>>> import numpy as np
>>> np.set_printoptions(precision=2, suppress=True, linewidth=120, sign=" ")
>>> m1 = np.array([[2.69, -0.99, -9.58],
...     [5.53, -6.85, 4.74],
...     [5.44, -4.07, 7.33],
...     [-2.25, 9.51, 2.13],
...     [1.98, -9.49, -2.47],
...     [-1.98, -6.58, -7.26],
...     [6.65, -4.84, -5.7],
...     [0.25, -7.6, -6.49],
...     [-9.51, -0.97, -2.95],
...     [-0.46, -7.85, -6.18],
...     [-7.0, -6.54, -2.88]])
>>> def softmax(z):
...     e = np.exp(z - z.max(axis=-1, keepdims=True))
...     return e / e.sum(axis=-1, keepdims=True)
... 
>>> np.round(softmax(m1[9]), 2) + 0
array([ 1.,  0.,  0.])
>>> scores = m1 @ m1.T / np.sqrt(3)
>>> np.round(softmax(scores + np.triu(np.full(scores.shape, -np.inf), 1)), 2) + 0
array([[ 1.  ,  0.  ,  0.  ,  0.  ,  0.  ,  0.  ,  0.  ,  0.  ,  0.  ,  0.  ,  0.  ],
       [ 0.  ,  1.  ,  0.  ,  0.  ,  0.  ,  0.  ,  0.  ,  0.  ,  0.  ,  0.  ,  0.  ],
       [ 0.  ,  0.02,  0.98,  0.  ,  0.  ,  0.  ,  0.  ,  0.  ,  0.  ,  0.  ,  0.  ],
       [ 0.  ,  0.  ,  0.  ,  1.  ,  0.  ,  0.  ,  0.  ,  0.  ,  0.  ,  0.  ,  0.  ],
       [ 0.  ,  0.  ,  0.  ,  0.  ,  1.  ,  0.  ,  0.  ,  0.  ,  0.  ,  0.  ,  0.  ],
       [ 0.  ,  0.  ,  0.  ,  0.  ,  0.  ,  1.  ,  0.  ,  0.  ,  0.  ,  0.  ,  0.  ],
       [ 0.  ,  0.  ,  0.  ,  0.  ,  0.  ,  0.  ,  1.  ,  0.  ,  0.  ,  0.  ,  0.  ],
       [ 0.  ,  0.  ,  0.  ,  0.  ,  0.  ,  0.13,  0.  ,  0.87,  0.  ,  0.  ,  0.  ],
       [ 0.  ,  0.  ,  0.  ,  0.  ,  0.  ,  0.  ,  0.  ,  0.  ,  1.  ,  0.  ,  0.  ],
       [ 0.  ,  0.  ,  0.  ,  0.  ,  0.  ,  0.11,  0.  ,  0.4 ,  0.  ,  0.49,  0.  ],
       [ 0.  ,  0.  ,  0.  ,  0.  ,  0.  ,  0.  ,  0.  ,  0.  ,  0.  ,  0.  ,  1.  ]])
>>> np.round(softmax(scores), 2) + 0
array([[ 1.  ,  0.  ,  0.  ,  0.  ,  0.  ,  0.  ,  0.  ,  0.  ,  0.  ,  0.  ,  0.  ],
       [ 0.  ,  0.99,  0.01,  0.  ,  0.  ,  0.  ,  0.  ,  0.  ,  0.  ,  0.  ,  0.  ],
       [ 0.  ,  0.02,  0.98,  0.  ,  0.  ,  0.  ,  0.  ,  0.  ,  0.  ,  0.  ,  0.  ],
       [ 0.  ,  0.  ,  0.  ,  1.  ,  0.  ,  0.  ,  0.  ,  0.  ,  0.  ,  0.  ,  0.  ],
       [ 0.  ,  0.  ,  0.  ,  0.  ,  1.  ,  0.  ,  0.  ,  0.  ,  0.  ,  0.  ,  0.  ],
       [ 0.  ,  0.  ,  0.  ,  0.  ,  0.  ,  0.72,  0.  ,  0.11,  0.  ,  0.17,  0.  ],
       [ 0.  ,  0.  ,  0.  ,  0.  ,  0.  ,  0.  ,  1.  ,  0.  ,  0.  ,  0.  ,  0.  ],
       [ 0.  ,  0.  ,  0.  ,  0.  ,  0.  ,  0.07,  0.  ,  0.5 ,  0.  ,  0.42,  0.  ],
       [ 0.  ,  0.  ,  0.  ,  0.  ,  0.  ,  0.  ,  0.  ,  0.  ,  1.  ,  0.  ,  0.  ],
       [ 0.  ,  0.  ,  0.  ,  0.  ,  0.  ,  0.11,  0.  ,  0.4 ,  0.  ,  0.49,  0.  ],
       [ 0.  ,  0.  ,  0.  ,  0.  ,  0.  ,  0.  ,  0.  ,  0.  ,  0.  ,  0.  ,  1.  ]])
>>> Xc = (m1 - m1.mean(axis=0)) / m1.std(axis=0)
>>> np.argwhere(np.abs(Xc) > 2)
array([[ 3,  1]])
>>> Xc.std(axis=0)
array([ 1.,  1.,  1.])
>>> b = np.linalg.lstsq(np.delete(Xc, 1, axis=1), Xc[:, 1])[0]
>>> np.abs(b).argmax()
np.int64(1)
>>> other = np.c_[m1[:, :1] @ np.array([[0]]), np.array([2, 0, -3, -3, 1, -2, 0, -3, -2, -1, 2])]
>>> other
array([[ 0.,  2.],
       [ 0.,  0.],
       [ 0., -3.],
       [ 0., -3.],
       [ 0.,  1.],
       [ 0., -2.],
       [ 0.,  0.],
       [ 0., -3.],
       [ 0., -2.],
       [ 0., -1.],
       [ 0.,  2.]])
>>> np.linalg.norm(other - m1 @ np.linalg.lstsq(m1, other)[0], axis=0)
array([ 0.  ,  6.63])
>>> np.linalg.matrix_rank(other)
np.int64(1)
>>> Xc = m1 - m1.mean(axis=0)
>>> V = np.linalg.svd(Xc)[2][:2]
>>> other = Xc - Xc @ V.T @ V
>>> (Xc @ V.T).std(axis=0)
array([ 5.59,  5.47])
>>> round(np.linalg.norm(other) / np.linalg.norm(Xc), 2)
np.float64(0.43)
>>> np.round(np.cov(Xc @ V.T, rowvar=False), 2) + 0
array([[ 34.42,   0.  ],
       [  0.  ,  32.92]])
>>> other.std(axis=0)
array([ 2.28,  2.11,  2.08])
>>> np.linalg.norm(other, axis=1).round(6).argmax()
np.int64(0)
>>> Xc = m1 - m1.mean(axis=0)
>>> U, s, vt = np.linalg.svd(Xc, full_matrices=False)
>>> s ** 2 / (s ** 2).sum()
array([ 0.42,  0.4 ,  0.19])
>>> np.searchsorted(np.cumsum(s ** 2) / (s ** 2).sum(), 0.9) + 1
np.int64(3)
>>> round((s ** 2).sum() ** 2 / (s ** 4).sum(), 2)
np.float64(2.73)
>>> np.abs(vt[0]).argmax()
np.int64(2)
>>> np.abs(U[:, 0]).argmax()
np.int64(3)
>>> s
array([ 18.55,  18.14,  12.41])
>>> np.linalg.matrix_rank(Xc)
np.int64(3)
>>> np.abs(vt[-1])
array([ 0.61,  0.56,  0.56])
>>> W0 = np.array([[0.0, 0.0, 0.0],
...     [0.0, 0.0, 0.0],
...     [0.0, 0.0, 0.12],
...     [0.0, 0.0, 0.12],
...     [0.0, 0.0, 0.42],
...     [0.0, 0.0, -0.18],
...     [0.0, 0.0, 0.0],
...     [0.0, 0.0, -0.29],
...     [0.0, 0.0, -0.4],
...     [0.0, 0.0, 0.18],
...     [0.0, 0.0, -0.58],
...     [0.0, 0.0, -0.62],
...     [0.0, 0.0, 0.26],
...     [0.0, 0.0, 0.4],
...     [0.0, 0.0, 0.15],
...     [0.0, 0.0, 0.35],
...     [0.0, 0.0, -0.26],
...     [0.0, 0.0, -0.09]])
>>> # row 1 repeats row 0
>>> U, s, vt = np.linalg.svd(W0)
>>> V = vt[:(s > 1e-8).sum()]
>>> rng = np.random.default_rng(60)
>>> vec = W0[12] + 5 * W0[7] + rng.integers(2) * np.eye(3)[0]
>>> vec
array([ 0.  ,  0.  , -1.19])
>>> np.diag(V.T @ V)
array([ 0.,  0.,  1.])
>>> np.linalg.matrix_rank(np.vstack([W0, vec]))
np.int64(1)
>>> U, s, vt = np.linalg.svd(W0)
>>> s
array([ 1.3,  0. ,  0. ])
>>> np.argmax(s[:-1] / (s[1:] + 1e-6)) + 1
np.int64(1)
>>> other = U[:, :1] @ np.diag(s[:1]) @ vt[:1]
>>> round(np.linalg.norm(W0 - other, 2), 2), s[1]
(np.float64(0.0), np.float64(0.0))
>>> np.linalg.matrix_rank(W0, rtol=0.05)
np.int64(1)
>>> round(np.abs(W0 - other).max(), 2)
np.float64(0.0)
>>> round(np.linalg.norm(W0 - other) / np.linalg.norm(W0), 2)
np.float64(0.0)
>>> np.unique(W0.round(6), axis=0).shape
(15, 3)
>>> W0 @ np.linalg.pinv(W0) @ W0
array([[ 0.  ,  0.  ,  0.  ],
       [ 0.  ,  0.  ,  0.  ],
       [ 0.  ,  0.  ,  0.12],
       [ 0.  ,  0.  ,  0.12],
       [ 0.  ,  0.  ,  0.42],
       [ 0.  ,  0.  , -0.18],
       [ 0.  ,  0.  ,  0.  ],
       [ 0.  ,  0.  , -0.29],
       [ 0.  ,  0.  , -0.4 ],
       [ 0.  ,  0.  ,  0.18],
       [ 0.  ,  0.  , -0.58],
       [ 0.  ,  0.  , -0.62],
       [ 0.  ,  0.  ,  0.26],
       [ 0.  ,  0.  ,  0.4 ],
       [ 0.  ,  0.  ,  0.15],
       [ 0.  ,  0.  ,  0.35],
       [ 0.  ,  0.  , -0.26],
       [ 0.  ,  0.  , -0.09]])
>>> round(np.trace(np.linalg.pinv(W0) @ W0), 2)
np.float64(1.0)
>>> np.allclose(W0[:-1].T @ np.linalg.lstsq(W0[:-1].T, W0[-1])[0], W0[-1])
True
>>> np.abs(np.diag(np.linalg.qr(W0)[1])) > 1e-9
array([False, False,  True])
>>> z = m1[:, 1] > np.median(m1[:, 1])
>>> r0 = m1[z].mean(axis=0) - m1[~z].mean(axis=0)
>>> np.argsort(-np.abs(r0).round(6), kind="stable")
array([ 1,  2,  0])
>>> ((m1 - m1.mean(axis=0)) @ r0 > 0).astype(int)
array([ 1,  0,  1,  1,  0,  0,  0,  0,  1,  0,  0])
>>> vec = np.array([5, -6, 9])
>>> h = np.maximum(W0 @ vec, 0)
>>> W0.T @ h
array([ 0.  ,  0.  ,  5.49])
>>> np.maximum(W0 @ vec, 0) - np.maximum(-W0 @ vec, 0)
array([ 0.  ,  0.  ,  1.08,  1.08,  3.78, -1.62,  0.  , -2.61, -3.6 ,  1.62, -5.22, -5.58,  2.34,  3.6 ,  1.35,  3.15,
       -2.34, -0.81])
